$ ipython --no-banner

In [1]: import numpy as np

In [2]: from numpy import linalg as LA

In [3]: np.set_printoptions(precision=1, suppress=True, linewidth=120, sign=" ")

In [4]: def rd(a):
   ...:     return np.round(a, 1) + 0
   ...: 

In [5]: M = np.load("data.npy")

In [6]: M
Out[6]: 
array([[-1, -1, -1, -1, -1, -1],
       [-1, -2, -2, -2, -2, -2],
       [-1, -2, -3, -3, -3, -3],
       [-1, -2, -3, -4, -4, -4],
       [-1, -2, -3, -4, -5, -5],
       [-1, -2, -3, -4, -5, -6]])

In [7]: # symmetric, so the eigenvalues are real

In [8]: r0, r1 = M[0], M[4]

In [9]: r0 @ r1
Out[9]: np.int64(20)

In [10]: r0 @ r0
Out[10]: np.int64(6)

In [11]: p = (r0 @ r1) / (r0 @ r0) * r0

In [12]: rd(r1 - p)
Out[12]: array([ 2.3,  1.3,  0.3, -0.7, -1.7, -1.7])

In [13]: rd((r1 - p) @ r0)
Out[13]: np.float64(0.0)

In [14]: LA.matrix_rank(np.outer(r0, r1))
Out[14]: np.int64(1)

In [15]: rd(p)
Out[15]: array([-3.3, -3.3, -3.3, -3.3, -3.3, -3.3])

In [16]: x0 = np.array([4, 0, 5, 1, -3, -5])

In [17]: target = M @ x0

In [18]: target
Out[18]: array([-2,  0,  2,  9, 17, 22])

In [19]: rd(LA.solve(M, M[:, 3]))
Out[19]: array([ 0.,  0.,  0.,  1.,  0.,  0.])

In [20]: rd(LA.eigvalsh(M).min())
Out[20]: np.float64(-17.2)

In [21]: r0 = np.array([1, 0])

In [22]: np.polyval(r0, M[1])
Out[22]: array([-1, -2, -2, -2, -2, -2])

In [23]: np.correlate(M[1], M[4], "full")
Out[23]: array([  5,  15,  24,  31,  36,  39,  30,  20,  12,   6,   2])

In [24]: np.cross(M[1, :3], M[4, :3])
Out[24]: array([ 2, -1,  0])

In [25]: E = np.load("x.npy")

In [26]: E
Out[26]: 
array([[ 0, -2,  1, -2,  0, -2,  0, -1, -1,  0,  0,  2,  0,  0],
       [ 0,  0, -2,  1, -2,  0, -2,  0, -1, -1,  0,  0,  2,  0],
       [ 0,  0,  0, -2,  1, -2,  0, -2,  0, -1, -1,  0,  0,  2],
       [ 2,  0,  0,  0, -2,  1, -2,  0, -2,  0, -1, -1,  0,  0],
       [ 0,  2,  0,  0,  0, -2,  1, -2,  0, -2,  0, -1, -1,  0],
       [ 0,  0,  2,  0,  0,  0, -2,  1, -2,  0, -2,  0, -1, -1],
       [-1,  0,  0,  2,  0,  0,  0, -2,  1, -2,  0, -2,  0, -1],
       [-1, -1,  0,  0,  2,  0,  0,  0, -2,  1, -2,  0, -2,  0],
       [ 0, -1, -1,  0,  0,  2,  0,  0,  0, -2,  1, -2,  0, -2],
       [-2,  0, -1, -1,  0,  0,  2,  0,  0,  0, -2,  1, -2,  0],
       [ 0, -2,  0, -1, -1,  0,  0,  2,  0,  0,  0, -2,  1, -2],
       [-2,  0, -2,  0, -1, -1,  0,  0,  2,  0,  0,  0, -2,  1],
       [ 1, -2,  0, -2,  0, -1, -1,  0,  0,  2,  0,  0,  0, -2],
       [-2,  1, -2,  0, -2,  0, -1, -1,  0,  0,  2,  0,  0,  0]])

In [27]: q, r_ = LA.qr(E)

In [28]: q.shape, r_.shape
Out[28]: ((14, 14), (14, 14))

In [29]: rd(abs(r_[0, 0])), rd(LA.norm(E[:, 0]))
Out[29]: (np.float64(4.4), np.float64(4.4))

In [30]: np.allclose(r_.T @ r_, E.T @ E)
Out[30]: True

In [31]: A2 = np.array([[-1, -4, 1],
    ...:     [-1, 3, 0],
    ...:     [0, -3, -2],
    ...:     [3, -3, 3],
    ...:     [-1, 1, -3],
    ...:     [2, 3, -3],
    ...:     [3, -2, -2],
    ...:     [-4, 5, -3],
    ...:     [4, -4, -1],
    ...:     [1, 4, -2],
    ...:     [-3, 3, -2],
    ...:     [5, 5, 1],
    ...:     [4, 4, 0],
    ...:     [3, 4, -5]])

In [32]: np.einsum("ij->j", E)
Out[32]: array([-5, -5, -5, -5, -5, -5, -5, -5, -5, -5, -5, -5, -5, -5])

In [33]: LA.matrix_rank(E @ A2)
Out[33]: np.int64(3)

In [34]: A2.T @ E.T
Out[34]: 
array([[  2,   2,   5, -14,  -6, -19,   4,  -9, -16,   8, -20,   4, -14,  -2],
       [  0,  13,  -8,  -3, -29,  -3, -38,   1, -17,   1,  -8,  -2,  -5,  18],
       [  4,  20,  -3,  12,  13,   8,  17,  -3,   6,  -2,   2,   1,   6,   9]])

In [35]: E @ A2
Out[35]: 
array([[  2,   0,   4],
       [  2,  13,  20],
       [  5,  -8,  -3],
       [-14,  -3,  12],
       [ -6, -29,  13],
       [-19,  -3,   8],
       [  4, -38,  17],
       [ -9,   1,  -3],
       [-16, -17,   6],
       [  8,   1,  -2],
       [-20,  -8,   2],
       [  4,  -2,   1],
       [-14,  -5,   6],
       [ -2,  18,   9]])

In [36]: np.vstack([E, A2.T]).shape
Out[36]: (17, 14)

In [37]: np.einsum("ij,ij->i", E, E)
Out[37]: array([ 19,  19,  19,  19,  19,  19,  19,  19,  19,  19,  19,  19,  19,  19])
